$ python3 -q
>>> import numpy as np
>>> np.set_printoptions(precision=1, suppress=True, linewidth=200)
>>> B = np.array([[4, -4, 6, -5, 2],
...     [-8, 9, -7, -6, 5],
...     [9, 8, 2, 2, -1],
...     [8, -6, -7, -4, -1],
...     [4, -7, 4, 4, 3]])
>>> W0 = np.tril(B)
>>> print(W0)
[[ 4  0  0  0  0]
 [-8  9  0  0  0]
 [ 9  8  2  0  0]
 [ 8 -6 -7 -4  0]
 [ 4 -7  4  4  3]]
>>> evals, V = np.linalg.eig(W0)
>>> np.prod(evals)
np.float64(-864.0)
>>> print(evals)
[ 3. -4.  2.  9.  4.]
>>> B = W0 / np.sqrt((W0 ** 2).mean(axis=1, keepdims=True))
>>> print(np.linalg.matrix_rank(W0 - W0.mean(axis=1, keepdims=True)))
4
>>> r0 = np.array([3, 0])
>>> np.correlate(W0[4], W0[1], "full")
array([  0,   0,   0,  36, -95,  92,   4,  -5, -24])
>>> np.convolve(W0[4], r0)
array([ 12, -21,  12,  12,   9,   0])
>>> np.polyval(r0, W0[4])
array([ 12, -21,  12,  12,   9])
>>> print(np.cross(W0[4, :3], W0[1, :3]))
[-36 -32 -20]
>>> x0 = np.array([-2, 2, -1, 2, 0])
>>> a = np.maximum(W0 @ x0, 0)
>>> W0 * (a > 1e-9)[:, None]
array([[ 0,  0,  0,  0,  0],
       [-8,  9,  0,  0,  0],
       [ 0,  0,  0,  0,  0],
       [ 0,  0,  0,  0,  0],
       [ 0,  0,  0,  0,  0]])
>>> np.maximum(W0 @ (3 * x0), 0)
array([  0, 102,   0,   0,   0])
>>> np.flatnonzero(a > 1e-9)
array([1])
>>> print(np.maximum(W0 @ x0, 0) - np.maximum(-W0 @ x0, 0))
[ -8  34  -4 -29 -18]
>>> print(W0.T @ a)
[-272  306    0    0    0]
>>> B = np.array([[3, 7], [2, 8]])
>>> C = np.array([[3, -1], [1, -1]])
>>> A = np.kron(B, C)
>>> A
array([[ 9, -3, 21, -7],
       [ 3, -3,  7, -7],
       [ 6, -2, 24, -8],
       [ 2, -2,  8, -8]])
>>> th = np.radians(45)
>>> r_ = np.eye(4)
>>> r_[3, 3] = r_[0, 0] = np.cos(th)
>>> r_[3, 0], r_[0, 3] = -np.sin(th), np.sin(th)
>>> print(r_)
[[ 0.7  0.   0.   0.7]
 [ 0.   1.   0.   0. ]
 [ 0.   0.   1.   0. ]
 [-0.7  0.   0.   0.7]]
>>> B = A @ r_.T
>>> np.abs(B - A).max(axis=0)
array([7.6, 0. , 0. , 4.3])
>>> print(np.allclose(np.linalg.norm(A, axis=1), np.linalg.norm(B, axis=1)))
True
>>> x0 = np.array([5, 4, 6, 3])
>>> y = A @ x0
>>> y
array([138,  24, 142,  26])
>>> np.linalg.solve(A, -2 * y)
array([-10.,  -8., -12.,  -6.])
>>> x0 = np.array([-7, -3, -3, -8, 3])
>>> y = W0 @ x0
>>> coef, lr = np.zeros(5), 1 / np.linalg.norm(W0, 2) ** 2
>>> for i in range(40):
...     coef -= lr * W0.T @ (W0 @ coef - y)
...     if i % 10 == 0: print(i, round(np.linalg.norm(W0 @ coef - y), 1))
... 
0 61.9
10 3.2
20 2.7
30 2.5
>>> np.round(np.linalg.cond(W0), 1)
np.float64(87.2)
>>> coef
array([-6.6, -2.8, -5.5, -2.9, -0.8])
